In [1]: import numpy as np

In [2]: import numpy.linalg as la

In [3]: np.set_printoptions(precision=4, suppress=True, linewidth=120, sign=" ")

In [4]: def rnd(a):
   ...:     return np.round(a, 4) + 0
   ...: 

In [5]: m1 = np.load("arr.npy")

In [6]: print(m1)
[[ 2.  4.  0.]
 [ 4. -1.  4.]
 [ 0.  4.  1.]]

In [7]: w, V = la.eigh(m1)

In [8]: print(rnd(la.eigvalsh(m1 @ m1)))
[  2.1923  30.8828  36.9249]

In [9]: print((w > 1e-8).sum(), (w < -1e-8).sum())
2 1

In [10]: print(rnd(w))
[-5.5572  1.4806  6.0766]

In [11]: print(rnd(la.eigvalsh(m1 + -3 * np.eye(3))))
[-8.5572 -1.5194  3.0766]

In [12]: print(rnd(V.T @ V))
[[ 1.  0.  0.]
 [ 0.  1.  0.]
 [ 0.  0.  1.]]

In [13]: print(rnd(np.abs(V[:, -1])))
[ 0.6104  0.6221  0.4902]

In [14]: print(rnd(la.eigvalsh(m1).min()))
-5.5572

In [15]: print(np.all(la.eigvalsh(m1) > 0))
False

In [16]: print([round(float(la.det(m1[:i, :i])), 2) + 0 for i in range(1, 4)])
[2.0, -18.0, -50.0]

In [17]: E = np.load("sample17.npy")

In [18]: print(E)
[[  4  -7  -8  -3]
 [ -4  -2   3   3]
 [-16 -17   7  12]]

In [19]: Uu, sig, vt = la.svd(E)

In [20]: print(np.argmax(sig[:-1] / (sig[1:] + 1e-6)) + 1)
2

In [21]: A2 = Uu[:, :2] @ np.diag(sig[:2]) @ vt[:2]

In [22]: print(rnd(la.norm(E - A2) / la.norm(E)))
0.0

In [23]: print(la.matrix_rank(A2))
2

In [24]: print(la.matrix_rank(E, rtol=0.05))
2

In [25]: print(rnd(np.abs(E - A2).max()))
0.0

In [26]: print(rnd(la.norm(E - A2, 2)), rnd(sig[2]))
0.0 0.0

In [27]: print(np.argsort(-la.norm(E, axis=0).round(6), kind="stable")[:3])
[ 1  0  3]

In [28]: print([round(float(x), 4) for x in la.svd(E, compute_uv=False)[:3]])
[27.8165, 11.8424, 0.0]

In [29]: print(rnd(la.norm(E, 2) / la.norm(E)))
0.9201

In [30]: print(la.cond(E) > 100)
True

In [31]: print(la.matrix_rank(E, rtol=0.1))
2

In [32]: Uu, sig, vt = la.svd(m1, full_matrices=False)

In [33]: print(Uu.shape, sig.shape, vt.shape)
(3, 3) (3,) (3, 3)

In [34]: print(rnd(vt @ vt.T))
[[ 1.  0.  0.]
 [ 0.  1.  0.]
 [ 0.  0.  1.]]

In [35]: print(rnd(np.sqrt((sig ** 2).sum())), rnd(la.norm(m1)))
8.3666 8.3666

In [36]: print(rnd(Uu.T @ m1 @ vt.T))
[[ 6.0766  0.      0.    ]
 [ 0.      5.5572  0.    ]
 [ 0.      0.      1.4806]]

In [37]: print(rnd(np.abs(la.eigvals(m1)).max()))
6.0766

In [38]: print(m1 @ m1)
[[ 20.   4.  16.]
 [  4.  33.   0.]
 [ 16.   0.  17.]]

In [39]: print(np.trace(m1))
2.0

In [40]: print(np.allclose(m1, m1.T))
True

In [41]: X = np.load("mat.npy")

In [42]: print(X)
[[  9.  -8. -10.]
 [ -8.  21.  20.]
 [-10.  20.  30.]]

In [43]: A2 = X / la.norm(X, axis=1, keepdims=True)

In [44]: cov = A2 @ A2.T

In [45]: print((cov - 2 * np.eye(3)).round(6).argmax(axis=1))
[ 1  2  1]

In [46]: print(rnd(cov))
[[ 1.     -0.9344 -0.9391]
 [-0.9344  1.      0.9772]
 [-0.9391  0.9772  1.    ]]

In [47]: print(rnd(cov[2]))
[-0.9391  0.9772  1.    ]

In [48]: print((np.abs(cov) > 0.9).astype(int))
[[ 1  1  1]
 [ 1  1  1]
 [ 1  1  1]]

In [49]: w, V = la.eigh(cov)

In [50]: print(rnd(V.T @ cov @ V))
[[ 0.0226  0.      0.    ]
 [ 0.      0.0767  0.    ]
 [ 0.      0.      2.9007]]

In [51]: print(rnd(np.abs(V[:, -1])))
[ 0.5718  0.5796  0.5806]

In [52]: print((w > 1e-8).sum(), (w < -1e-8).sum())
3 0

In [53]: print(rnd(V @ np.diag(w) @ V.T))
[[ 1.     -0.9344 -0.9391]
 [-0.9344  1.      0.9772]
 [-0.9391  0.9772  1.    ]]

In [54]: x = np.array([-5, -7, 3])

In [55]: rhs = X @ x

In [56]: print(rhs)
[-19. -47.   0.]

In [57]: print(rnd(la.solve(X, rhs)))
[-5. -7.  3.]

In [58]: print(rnd(la.solve(X, X[:, 1])))
[ 0.  1.  0.]

In [59]: print(rnd(la.solve(X, rhs + X[:, 2])))
[-5. -7.  4.]

In [60]: arr = np.loadtxt("run11.csv", delimiter=",")

In [61]: print(arr)
[[ 4.  1.  0.]
 [ 0.  4.  1.]
 [ 0.  0.  4.]]

In [62]: hat = np.triu(np.array([[0, 1, 3], [4, 2, 3], [1, 1, 3]]), 1) + np.eye(3)

In [63]: A2 = hat @ arr @ la.inv(hat)

In [64]: print(hat @ arr - arr @ hat)
[[ 0.  0. -2.]
 [ 0.  0.  0.]
 [ 0.  0.  0.]]

In [65]: def softmax(z):
    ...:     e = np.exp(z - z.max(axis=-1, keepdims=True))
    ...:     return e / e.sum(axis=-1, keepdims=True)
    ...: 

In [66]: print(rnd(softmax(X[0] + -3)))
[ 1.  0.  0.]

In [67]: print(rnd(softmax(10 * X[0])))
[ 1.  0.  0.]

In [68]: print(softmax(X).sum(axis=1))
[ 1.  1.  1.]

In [69]: att = X @ X.T / np.sqrt(3)

In [70]: print(rnd(softmax(att + np.triu(np.full(att.shape, -np.inf), 1))))
[[ 1.  0.  0.]
 [ 0.  1.  0.]
 [ 0.  0.  1.]]

In [71]: print(softmax(att)[0] @ X)
[  9.  -8. -10.]

In [72]: print(softmax(att).round(6).argmax(axis=1))
[ 0  2  2]

In [73]: W0 = np.array([[6.0, 4.0, -4.0, 4.0],
    ...:     [4.0, 6.0, -4.0, 4.0],
    ...:     [-4.0, -4.0, 6.0, -4.0],
    ...:     [4.0, 4.0, -4.0, 6.0]])

In [74]: print(W0)
[[ 6.  4. -4.  4.]
 [ 4.  6. -4.  4.]
 [-4. -4.  6. -4.]
 [ 4.  4. -4.  6.]]

In [75]: L = la.cholesky(X)

In [76]: print(rnd(np.diag(L) ** 2))
[  9.      13.8889  10.    ]

In [77]: f = np.array([1, 6])

In [78]: print(np.polyval(f, W0[2]))
[  2.   2.  12.   2.]

In [79]: print(rnd(la.matrix_power(W0, 4)))
[[ 26256.  26240. -26240.  26240.]
 [ 26240.  26256. -26240.  26240.]
 [-26240. -26240.  26256. -26240.]
 [ 26240.  26240. -26240.  26256.]]

In [80]: print(np.allclose(W0, W0.T))
True

In [81]: print(W0 @ W0)
[[ 84.  80. -80.  80.]
 [ 80.  84. -80.  80.]
 [-80. -80.  84. -80.]
 [ 80.  80. -80.  84.]]

In [82]: A = np.loadtxt("data.csv", delimiter=",")

In [83]: print(A)
[[-7.  0.  0.]
 [ 0.  7.  0.]
 [ 0.  0. -6.]]

In [84]: W = np.array([[1, 4], [4, 0], [3, -1]])

In [85]: coef = np.array([2, -2])

In [86]: H = np.maximum(A @ W + coef, 0)

In [87]: print(la.matrix_rank(H))
2

In [88]: print((H > 0).astype(int))
[[ 0  0]
 [ 1  0]
 [ 0  1]]

In [89]: print(H)
[[  0.   0.]
 [ 30.   0.]
 [  0.   4.]]

In [90]: C = np.array([[1, -2], [0, 0]])

In [91]: print(H @ C)
[[  0.   0.]
 [ 30. -60.]
 [  0.   0.]]

In [92]: print((H @ C).round(6).argmax(axis=1))
[ 0  0  0]

In [93]: print(rnd(la.pinv(H)))
[[ 0.      0.0333  0.    ]
 [ 0.      0.      0.25  ]]

In [94]: print(H[:, 0] @ H[:, 1])
0.0

In [95]: print(rnd(la.norm(H, axis=0)))
[ 30.   4.]

In [96]: data = 0.9 ** np.abs(np.subtract.outer(np.arange(4), np.arange(4)))

In [97]: print(rnd(data))
[[ 1.     0.9    0.81   0.729]
 [ 0.9    1.     0.9    0.81 ]
 [ 0.81   0.9    1.     0.9  ]
 [ 0.729  0.81   0.9    1.   ]]

In [98]: x = np.ones(4)

In [99]: for _ in range(4):
    ...:     x = data @ x
    ...:     x /= la.norm(x)
    ...:     print(round(x @ data @ x, 4))
    ...: 
3.5266
3.5266
3.5266
3.5266

In [100]: print(rnd(la.eigvalsh(data)[-1]))
3.5266
